$ ipython --no-banner

In [1]: import numpy as np

In [2]: from numpy import linalg as LA

In [3]: np.set_printoptions(precision=2, suppress=True, linewidth=120, floatmode="fixed")

In [4]: def tidy(a):
   ...:     return np.round(a, 2) + 0
   ...: 

In [5]: X = np.loadtxt("mat.csv", delimiter=",")

In [6]: print(X)
[[30.22 89.64 61.23 81.87 69.96 69.76 10.95 38.85]
 [29.91 91.83 59.71 81.23 70.78 69.26  8.55 40.03]
 [31.38 89.28 59.75 78.96 68.52 70.40  9.05 40.88]
 [29.12 90.38 60.19 78.96 69.41 68.97  9.00 40.72]
 [31.18 90.12 61.97 81.19 70.13 69.07 10.26 41.10]
 [31.02 87.72 57.85 81.32 70.23 69.89 10.95 39.44]
 [28.27 89.03 58.67 78.37 69.01 69.86 10.26 39.68]
 [30.13 92.02 58.89 80.78 69.91 70.20 10.40 40.24]
 [31.11 89.62 59.80 79.83 69.58 70.81 10.57 41.12]
 [30.70 89.06 58.57 80.62 69.37 69.63 12.41 39.74]
 [29.09 89.91 58.19 79.03 71.35 69.57 10.84 40.10]
 [28.92 90.98 59.13 80.42 69.25 71.81  8.57 39.36]
 [29.54 89.79 60.00 78.83 69.27 71.75 10.18 40.45]
 [31.47 91.72 59.74 80.64 71.04 69.52  9.91 40.48]
 [30.02 89.68 60.89 79.55 69.76 69.94 10.00 40.79]
 [30.08 90.86 58.06 78.70 71.59 68.63 10.28 39.66]
 [30.18 89.65 58.98 80.10 70.60 70.30  9.55 37.80]
 [30.81 90.29 59.61 81.25 69.64 69.74 10.28 41.45]
 [29.16 90.87 59.53 79.43 69.72 70.12  8.79 39.73]
 [29.72 88.81 59.49 79.11 70.67 69.29 10.94 41.07]
 [30.41 90.17 59.65 78.47 71.47 69.34 10.29 39.90]
 [30.37 91.55 60.93 81.78 70.55 69.29 11.24 38.10]
 [30.78 91.39 60.55 79.94 69.49 71.16 11.36 39.66]
 [29.42 89.16 59.82 79.26 68.55 69.49  9.02 39.95]
 [30.38 91.85 59.43 81.32 71.09 69.87 11.29 39.71]]

In [7]: d = LA.norm(X[:, None] - X[None], axis=-1)

In [8]: print(d.shape)
(25, 25)

In [9]: print(d.mean(axis=1).argmax())
5

In [10]: data = np.load("layer9.npy")

In [11]: print(tidy(data))
[[-0.29  0.10 -0.79]
 [-0.20 -0.87  0.22]
 [ 0.39 -0.35 -0.38]
 [-0.75 -0.14 -0.16]
 [ 0.39 -0.29 -0.40]]

In [12]: vec = np.array([2, -1, 3])

In [13]: target = data @ vec

In [14]: print(tidy(LA.pinv(data) @ data))
[[1.00 0.00 0.00]
 [0.00 1.00 0.00]
 [0.00 0.00 1.00]]

In [15]: print(tidy(LA.solve(data.T @ data, data.T @ target)))
[ 2.00 -1.00  3.00]

In [16]: rng = np.random.default_rng(124)

In [17]: target = target + 0.3 * rng.normal(size=5)

In [18]: print(tidy(target))
[-3.14  0.98 -0.34 -2.18  0.13]

In [19]: b, *_ = LA.lstsq(data, target)

In [20]: print(tidy(data.T @ (target - data @ b)))
[0.00 0.00 0.00]

In [21]: print([round(float(LA.norm(LA.solve(data.T @ data + lam * np.eye(3), data.T @ target))), 2) for lam in (0, 1, 10, 100)])
[3.94, 1.97, 0.36, 0.04]

In [22]: print(b.round())
[ 2.00 -1.00  3.00]

In [23]: print(tidy(LA.norm(target - data @ b)))
0.42

In [24]: out = data + rng.integers(-2, 3, (5, 1)) @ rng.integers(-2, 3, (1, 3))

In [25]: print(tidy(out))
[[-0.29 -1.90 -0.79]
 [-0.20 -2.87  0.22]
 [ 0.39  1.65 -0.38]
 [-0.75  1.86 -0.16]
 [ 0.39 -2.29 -0.40]]

In [26]: print(LA.matrix_rank(out - data, tol=1e-8))
1

In [27]: print(out - data)
[[ 0.00 -2.00  0.00]
 [ 0.00 -2.00  0.00]
 [ 0.00  2.00  0.00]
 [ 0.00  2.00  0.00]
 [ 0.00 -2.00  0.00]]

In [28]: hat = data @ LA.solve(data.T @ data, data.T)

In [29]: print(tidy((np.eye(5) - hat) @ data))
[[0.00 0.00 0.00]
 [0.00 0.00 0.00]
 [0.00 0.00 0.00]
 [0.00 0.00 0.00]
 [0.00 0.00 0.00]]

In [30]: print(np.trace(hat))
3.0

In [31]: print(np.allclose(hat @ hat, hat))
True

In [32]: t = np.radians(45)

In [33]: r_ = np.eye(3)

In [34]: r_[2, 2] = r_[1, 1] = np.cos(t)

In [35]: r_[2, 1], r_[1, 2] = -np.sin(t), np.sin(t)

In [36]: print(tidy(r_))
[[ 1.00  0.00  0.00]
 [ 0.00  0.71  0.71]
 [ 0.00 -0.71  0.71]]

In [37]: out = data @ r_.T

In [38]: print(tidy(LA.svd(data, compute_uv=False)), tidy(LA.svd(out, compute_uv=False)))
[1.00 1.00 1.00] [1.00 1.00 1.00]

In [39]: print(np.allclose(data @ data.T, out @ out.T))
True

In [40]: print(np.allclose(LA.norm(data, axis=1), LA.norm(out, axis=1)))
True

In [41]: print(tidy(np.abs(out - data).max(axis=0)))
[0.00 0.59 0.55]

In [42]: print(tidy(LA.det(r_)), tidy(np.trace(r_)))
1.0 2.41

In [43]: J = np.loadtxt("m.csv", delimiter=",")

In [44]: print(J)
[[ 6.40  4.26 -0.09 -0.03  0.07  4.14]
 [ 1.51  1.00  0.03 -0.11  0.02  0.94]
 [ 2.18  1.46  0.22  0.09 -0.07  1.45]
 [-2.51 -1.90 -0.13  0.08  0.12 -2.00]
 [ 1.46  0.92 -0.12 -0.09  0.12  1.04]
 [-3.41 -2.17 -0.02  0.02 -0.01 -2.39]
 [-3.33 -2.22 -0.06  0.00  0.14 -2.37]
 [-3.90 -2.28 -0.04  0.08 -0.08 -2.45]
 [-1.50 -0.84  0.06  0.05  0.17 -0.95]
 [ 4.30  2.82  0.06 -0.02 -0.18  2.83]
 [-2.63 -1.84  0.01 -0.04  0.01 -1.70]
 [-1.01 -0.69  0.01  0.01 -0.20 -0.48]]

In [45]: Xc = (J - J.mean(axis=0)) / J.std(axis=0)

In [46]: print(tidy(Xc.std(axis=0)))
[1.00 1.00 1.00 1.00 1.00 1.00]

In [47]: b = LA.lstsq(np.delete(Xc, 2, axis=1), Xc[:, 2])[0]

In [48]: print(tidy(b))
[-3.90  0.28  0.37 -0.24  3.91]

In [49]: print(np.abs(b).argmax())
4

In [50]: out = J / np.sqrt((J ** 2).mean(axis=1, keepdims=True))

In [51]: print(LA.matrix_rank(out) == LA.matrix_rank(J))
True

In [52]: print(tidy(LA.norm(out, axis=1)))
[2.45 2.45 2.45 2.45 2.45 2.45 2.45 2.45 2.45 2.45 2.45 2.45]

In [53]: f, v = J[7], J[8]

In [54]: print(tidy(f @ f))
26.43

In [55]: p = (f @ v) / (f @ f) * f

In [56]: print(tidy(p))
[-1.49 -0.87 -0.02  0.03 -0.03 -0.93]

In [57]: print(tidy(LA.norm(f + v) ** 2 + LA.norm(f - v) ** 2))
60.64

In [58]: print(LA.matrix_rank(np.outer(f, v)))
1

In [59]: Xc = J - J.mean(axis=0)

In [60]: U, sigma, VT = LA.svd(Xc, full_matrices=False)

In [61]: print(tidy(Xc.mean(axis=0)))
[0.00 0.00 0.00 0.00 0.00 0.00]

In [62]: print(np.abs(VT[0]).argmax())
0

In [63]: print(np.abs(U[:, 0]).argmax())
0

In [64]: print(tidy((sigma ** 2).sum() ** 2 / (sigma ** 4).sum()))
1.0

In [65]: print(LA.matrix_rank(Xc))
6

In [66]: print(np.searchsorted(np.cumsum(sigma ** 2) / (sigma ** 2).sum(), 0.9) + 1)
1

In [67]: print(tidy(np.abs(VT[-1])))
[0.06 0.20 0.27 0.88 0.14 0.29]

In [68]: print(tidy(LA.norm(data[4], 1)), tidy(LA.norm(data[4], np.inf)))
1.08 0.4

In [69]: print(tidy(LA.norm(data, "nuc")))
3.0

In [70]: print(tidy(LA.norm(data) ** 2 / LA.norm(data, 2) ** 2))
3.0

In [71]: print(LA.norm(data, axis=1).argmax())
1

In [72]: print(tidy(LA.norm(data, axis=1)))
[0.85 0.92 0.65 0.78 0.63]

In [73]: print(tidy(LA.norm(data, axis=0)))
[1.00 1.00 1.00]

In [74]: F = np.load("test19.npy")

In [75]: print(F)
[[2.00 1.00 0.00 0.00 0.00 0.00]
 [0.00 2.00 1.00 0.00 0.00 0.00]
 [0.00 0.00 2.00 1.00 0.00 0.00]
 [0.00 0.00 0.00 2.00 1.00 0.00]
 [0.00 0.00 0.00 0.00 2.00 1.00]
 [0.00 0.00 0.00 0.00 0.00 2.00]]

In [76]: print(F @ F)
[[4.00 4.00 1.00 0.00 0.00 0.00]
 [0.00 4.00 4.00 1.00 0.00 0.00]
 [0.00 0.00 4.00 4.00 1.00 0.00]
 [0.00 0.00 0.00 4.00 4.00 1.00]
 [0.00 0.00 0.00 0.00 4.00 4.00]
 [0.00 0.00 0.00 0.00 0.00 4.00]]

In [77]: print([int(LA.matrix_rank(LA.matrix_power(F, p))) for p in range(1, 7)])
[6, 6, 6, 6, 6, 6]

In [78]: print(tidy(LA.norm(F[1], 1)), tidy(LA.norm(F[1], np.inf)))
3.0 2.0

In [79]: print(tidy(LA.norm(F, 1)), tidy(LA.norm(F, np.inf)))
3.0 3.0

In [80]: print(F[1] @ F[5])
0.0

In [81]: print(tidy(LA.norm(F, axis=1)))
[2.24 2.24 2.24 2.24 2.24 2.00]

In [82]: print(tidy(LA.norm(F[1] - F[5])))
3.0

In [83]: print(LA.norm(F, axis=1).argmax())
0

In [84]: print(round(np.log10(LA.cond(X))))
2

In [85]: print(tidy(LA.norm(X, 2) / LA.norm(X)))
1.0

In [86]: print(LA.cond(X) > 100)
True

In [87]: print(tidy(np.abs(LA.svd(X)[2][-1])))
[0.75 0.06 0.09 0.42 0.09 0.18 0.18 0.41]

In [88]: print((F - F.T) / 2)
[[ 0.00  0.50  0.00  0.00  0.00  0.00]
 [-0.50  0.00  0.50  0.00  0.00  0.00]
 [ 0.00 -0.50  0.00  0.50  0.00  0.00]
 [ 0.00  0.00 -0.50  0.00  0.50  0.00]
 [ 0.00  0.00  0.00 -0.50  0.00  0.50]
 [ 0.00  0.00  0.00  0.00 -0.50  0.00]]

In [89]: print(np.allclose(F, F.T))
False

In [90]: print(np.allclose(F @ F.T, F.T @ F))
False

In [91]: print(np.trace(F))
12.0

In [92]: U, sigma, VT = LA.svd(F, full_matrices=False)

In [93]: print(tidy(sigma))
[2.93 2.71 2.38 1.96 1.51 1.15]

In [94]: print(tidy(np.sqrt((sigma ** 2).sum())), tidy(LA.norm(F)))
5.39 5.39

In [95]: print(tidy(np.cumsum(sigma ** 2) / np.sum(sigma ** 2)))
[0.30 0.55 0.74 0.88 0.95 1.00]

In [96]: print((sigma > 1e-8).sum())
6

In [97]: print(np.allclose(U * sigma @ VT, F))
True

In [98]: out = np.array([[-2, 3, -1, -1], [-3, 0, -2, 1], [3, -2, 2, -2], [1, 3, -1, 1]])

In [99]: M = np.triu(out, 1)

In [100]: print(M)
[[ 0  3 -1 -1]
 [ 0  0 -2  1]
 [ 0  0  0 -2]
 [ 0  0  0  0]]

In [101]: print([round(float(x), 2) for x in LA.svd(M, compute_uv=False)[:3]])
[3.4, 2.55, 1.38]

In [102]: print(np.argsort(-LA.norm(M, axis=0).round(6), kind="stable")[:3])
[1 3 2]

In [103]: print(LA.matrix_rank(M, rtol=0.1))
3

In [104]: print(tidy(LA.norm(M, 2) / LA.norm(M)))
0.76

In [105]: print(LA.cond(M) > 100)
True

In [106]: W0 = np.diag(np.array([-8, 1, 1, 0])) + 4 * np.eye(4, k=1) + 4 * np.eye(4, k=-1)

In [107]: print(W0)
[[-8.00  4.00  0.00  0.00]
 [ 4.00  1.00  4.00  0.00]
 [ 0.00  4.00  1.00  4.00]
 [ 0.00  0.00  4.00  0.00]]

In [108]: print(np.einsum("ii->", W0))
-6.0

In [109]: print(np.einsum("ij,ji->", W0, W0))
162.0

In [110]: print(tidy(LA.eigvals(W0).sum().real))
-6.0
